$ python3 -q
>>> import numpy as np
>>> from numpy import linalg as LA
>>> np.set_printoptions(precision=1, suppress=True, linewidth=200, legacy="1.25")
>>> mat = np.load("case2.npy")
>>> mat
array([[34., 24., 24., 30.],
       [24., 14., 16., 20.],
       [24., 16., 14., 20.],
       [30., 20., 20., 23.]])
>>> # symmetric, so the eigenvalues are real
>>> ev, vecs = LA.eigh(mat)
>>> x0 = np.array([-1, 1, 0, 0])
>>> np.abs(mat).sum(axis=1).max(), np.abs(ev).max()
(112.0, 91.0)
>>> vecs * np.abs(ev) @ vecs.T
array([[36.5, 23. , 23. , 28.7],
       [23. , 17.3, 15.3, 19.1],
       [23. , 15.3, 17.3, 19.1],
       [28.7, 19.1, 19.1, 25.9]])
>>> (np.sign(vecs[:, -1].round(6)) == np.sign(vecs[0, -1].round(6))).astype(int)
array([1, 1, 1, 1])
>>> x0 @ mat @ x0 / (x0 @ x0), round(float(ev[0]), 1), ev[-1]
(0.0, -2.0, 91.0)
>>> ev, vecs = LA.eigh(mat)
>>> ev
array([-2., -2., -2., 91.])
>>> vecs @ np.diag(ev) @ vecs.T
array([[34., 24., 24., 30.],
       [24., 14., 16., 20.],
       [24., 16., 14., 20.],
       [30., 20., 20., 23.]])
>>> LA.eigvalsh(mat + -3 * np.eye(4))
array([-5., -5., -5., 88.])
>>> (ev > 1e-8).sum(), (ev < -1e-8).sum()
(1, 3)
>>> np.unique(ev.round(6) + 0, return_counts=True)[1]
array([3, 1])
>>> np.abs(vecs[:, -1]).round(6).argmax()
0
>>> LA.eigvalsh(mat @ mat)
array([   4.,    4.,    4., 8281.])
>>> round(float(LA.det(mat.T)), 1)
-728.0
>>> round(float(LA.det(2 * mat)), 1), np.round(LA.det(mat), 1)
(-11648.0, -728.0)
>>> np.einsum("ij,ji->", mat, mat)
8293.0
>>> np.einsum("ii->", mat)
85.0
>>> np.poly(mat)
array([    1.,   -85.,  -534., -1084.,  -728.])
>>> rng = np.random.default_rng(411)
>>> idx = rng.permutation(4)
>>> M2 = mat[:, idx] * rng.choice([-1, 1], 4)
>>> M2
array([[ 30.,  34.,  24., -24.],
       [ 20.,  24.,  14., -16.],
       [ 20.,  24.,  16., -14.],
       [ 23.,  30.,  20., -20.]])
>>> Uu, _, Vt = LA.svd(mat.T @ M2)
>>> idx
array([3, 0, 1, 2])
>>> r0 = np.array([3, 0, 0, 3])
>>> M2 = mat + np.outer(r0, np.eye(4)[0])
>>> LA.matrix_rank(M2 - mat)
1
>>> F = np.loadtxt("block14.csv", delimiter=",")
>>> F
array([[2., 2., 2.],
       [0., 1., 1.],
       [0., 0., 2.]])
>>> # triangular: eigenvalues sit on the diagonal
>>> Q, R = LA.qr(F)
>>> np.allclose(R.T @ R, F.T @ F)
True
>>> Q.T @ Q
array([[1., 0., 0.],
       [0., 1., 0.],
       [0., 0., 1.]])
>>> Q @ R
array([[2., 2., 2.],
       [0., 1., 1.],
       [0., 0., 2.]])
>>> Q
array([[ 1.,  0.,  0.],
       [-0.,  1.,  0.],
       [-0., -0.,  1.]])
>>> Q.shape, R.shape
((3, 3), (3, 3))
>>> np.trace(Q @ Q.T)
3.0
>>> np.abs(np.diag(R))
array([2., 1., 2.])
>>> T = np.stack([F, 4 * F, F[::-1]])
>>> T.shape
(3, 3, 3)
>>> LA.matrix_rank(T.reshape(3, -1))
2
>>> gram = F.T @ F
>>> LA.eigvalsh(gram)[::-1]
array([15.2,  2.4,  0.4])
>>> M2 = LA.inv(F)
>>> LA.inv(M2)
array([[2., 2., 2.],
       [0., 1., 1.],
       [0., 0., 2.]])
>>> round(float(LA.cond(F)), 1)
5.9
>>> np.allclose(M2, F.T)
False
>>> (np.abs(M2) > 1e-9).astype(int)
array([[1, 1, 0],
       [0, 1, 1],
       [0, 0, 1]])
>>> np.trace(F)
5.0
>>> np.sort(np.abs(LA.eigvals(F)))
array([1., 2., 2.])
>>> F @ F
array([[ 4.,  6., 10.],
       [ 0.,  1.,  3.],
       [ 0.,  0.,  4.]])
>>> data = np.load("layer10.npy")
>>> data
array([[15.3, 15.4, -0.8,  8. , 23.5, 18.8, 20.2,  0.9],
       [15.1, 13.7, -0.8,  9.5, 24.6, 17.9, 21.5, -1.8],
       [14.9, 17. ,  0.7,  7.9, 25. , 18.7, 22.7, -0.2],
       [16. , 16.1, -0.2,  6.7, 24.5, 19.6, 20.5, -0.2],
       [15.6, 15.1,  1.3, 10.4, 23.1, 18. , 20.2,  0.3],
       [14.8, 15.2,  0.9,  9.1, 23. , 20.4, 20.8, -0.2],
       [13.9, 14.6, -0.8,  8.8, 25.1, 17. , 21.4, -0.6],
       [15.2, 15.7,  1.1, 10.2, 23.5, 18. , 21.4,  0.4],
       [14.2, 15.3,  1. ,  5.5, 23.9, 19. , 20.4,  0. ],
       [15.3, 14.6,  0.5,  8.3, 25.8, 18.1, 21.1,  0.6],
       [13.1, 16.1, -1.6,  8.4, 22.2, 19.4, 21.5, -0.4]])
>>> hat = data @ LA.solve(data.T @ data, data.T)
>>> hat @ data[:, 5]
array([18.8, 17.9, 18.7, 19.6, 18. , 20.4, 17. , 18. , 19. , 18.1, 19.4])
>>> np.allclose(hat @ hat, hat)
True
>>> theta = np.radians(36)
>>> R = np.eye(8)
>>> R[2, 2] = R[1, 1] = np.cos(theta)
>>> R[2, 1], R[1, 2] = -np.sin(theta), np.sin(theta)
>>> R
array([[ 1. ,  0. ,  0. ,  0. ,  0. ,  0. ,  0. ,  0. ],
       [ 0. ,  0.8,  0.6,  0. ,  0. ,  0. ,  0. ,  0. ],
       [ 0. , -0.6,  0.8,  0. ,  0. ,  0. ,  0. ,  0. ],
       [ 0. ,  0. ,  0. ,  1. ,  0. ,  0. ,  0. ,  0. ],
       [ 0. ,  0. ,  0. ,  0. ,  1. ,  0. ,  0. ,  0. ],
       [ 0. ,  0. ,  0. ,  0. ,  0. ,  1. ,  0. ,  0. ],
       [ 0. ,  0. ,  0. ,  0. ,  0. ,  0. ,  1. ,  0. ],
       [ 0. ,  0. ,  0. ,  0. ,  0. ,  0. ,  0. ,  1. ]])
>>> M2 = data @ R.T
>>> np.allclose(LA.norm(data, axis=1), LA.norm(M2, axis=1))
True
>>> np.allclose(data @ data.T, M2 @ M2.T)
True
>>> np.abs(M2 - data).max(axis=0)
array([ 0. ,  4. , 10.1,  0. ,  0. ,  0. ,  0. ,  0. ])
>>> round(float(LA.det(R)), 1), np.round(np.trace(R), 1)
(1.0, 7.6)
>>> LA.svd(data, compute_uv=False), LA.svd(M2, compute_uv=False)
(array([144.4,   5. ,   4.1,   3.8,   2.6,   2.1,   1.4,   0.5]), array([144.4,   5. ,   4.1,   3.8,   2.6,   2.1,   1.4,   0.5]))
>>> r0 = np.array([-1, 2, -2])
>>> np.polyval(r0, data[1])
array([-199.8, -162.3,   -4.2,  -73.2, -558. , -286.6, -421.2,   -8.8])
>>> np.convolve(data[1], r0)
array([-15.1,  16.5,  -2. , -38.5,  -4. ,  12.3, -34.9,   9. , -46.6,   3.6])
>>> round(np.log10(LA.cond(data)))
2
>>> np.round(np.abs(LA.svd(data)[2][-1]), 1) + 0
array([0.3, 0.4, 0. , 0.2, 0.4, 0.1, 0.7, 0.3])
>>> [round(float(x), 1) for x in LA.svd(data, compute_uv=False)[:3]]
[144.4, 5.0, 4.1]
>>> x0 = np.array([0, 0, 2, 2, 2, 2, 2, 2])
>>> rhs = data @ x0
>>> np.round(LA.lstsq(data, rhs)[0], 1) + 0
array([0., 0., 2., 2., 2., 2., 2., 2.])
>>> rhs = rhs + 0.1 * rng.normal(size=11)
>>> rhs
array([141.2, 141.9, 149.6, 141.6, 146.7, 147.9, 141.7, 149.2, 139.5, 148.7, 139. ])
>>> coef, *_ = LA.lstsq(data, rhs)
>>> round(LA.norm(rhs - data @ coef), 1)
0.2
>>> np.round(data.T @ (rhs - data @ coef), 1) + 0
array([0., 0., 0., 0., 0., 0., 0., 0.])
>>> [round(float(LA.norm(LA.solve(data.T @ data + lam * np.eye(8), data.T @ rhs))), 2) for lam in (0, 1, 10, 100)]
[4.92, 4.35, 3.61, 3.31]
>>> M2 = np.array([[1, 1], [1, -1]])
>>> A = np.kron(M2, np.kron(M2, M2))[rng.permutation(8)][:4]
>>> A
array([[ 1, -1, -1,  1,  1, -1, -1,  1],
       [ 1, -1, -1,  1, -1,  1,  1, -1],
       [ 1,  1,  1,  1, -1, -1, -1, -1],
       [ 1,  1, -1, -1, -1, -1,  1,  1]])
>>> r0 = np.array([2, -3, -1])
>>> np.cross(A[3, :3], A[1, :3])
array([-2,  0, -2])
>>> T = np.stack([A, 3 * A, A[::-1]])
>>> T.shape
(3, 4, 8)
>>> T.sum(axis=0)
array([[ 5, -3, -5,  3,  3, -5, -3,  5],
       [ 5, -3, -3,  5, -5,  3,  3, -5],
       [ 5,  3,  3,  5, -5, -3, -3, -5],
       [ 5,  3, -5, -3, -3, -5,  3,  5]])
>>> (T @ A.T).shape
(3, 4, 4)
>>> np.einsum("bij,cij->bc", T, T)
array([[ 32,  96,   0],
       [ 96, 288,   0],
       [  0,   0,  32]])
>>> LA.matrix_rank(T)
array([4, 4, 4])
>>> LA.matrix_rank(T.reshape(3, -1))
2
>>> m1 = np.loadtxt("out2.csv", delimiter=",")
>>> m1
array([[-6.,  5., -3.],
       [ 0.,  8.,  9.],
       [ 0.,  0.,  4.]])
>>> # triangular, det is the product of the diagonal
>>> r0, r1 = m1[0], m1[1]
>>> r0 @ r1
13.0
>>> pr = (r0 @ r1) / (r0 @ r0) * r0
>>> np.outer(r0, r1)
array([[ -0., -48., -54.],
       [  0.,  40.,  45.],
       [ -0., -24., -27.]])
>>> round(float(LA.norm(r0 + r1) ** 2 + LA.norm(r0 - r1) ** 2), 1)
430.0
>>> (r1 - pr) @ r0
0.0
>>> idx = rng.permutation(3)
>>> idx
array([2, 0, 1])
>>> M2 = m1[idx][:, idx]
>>> np.sort(np.abs(LA.eigvals(M2)))
array([4., 6., 8.])
>>> np.allclose(M2, m1)
False
>>> np.trace(M2)
6.0
>>> M2
array([[ 4.,  0.,  0.],
       [-3., -6.,  5.],
       [ 9.,  0.,  8.]])
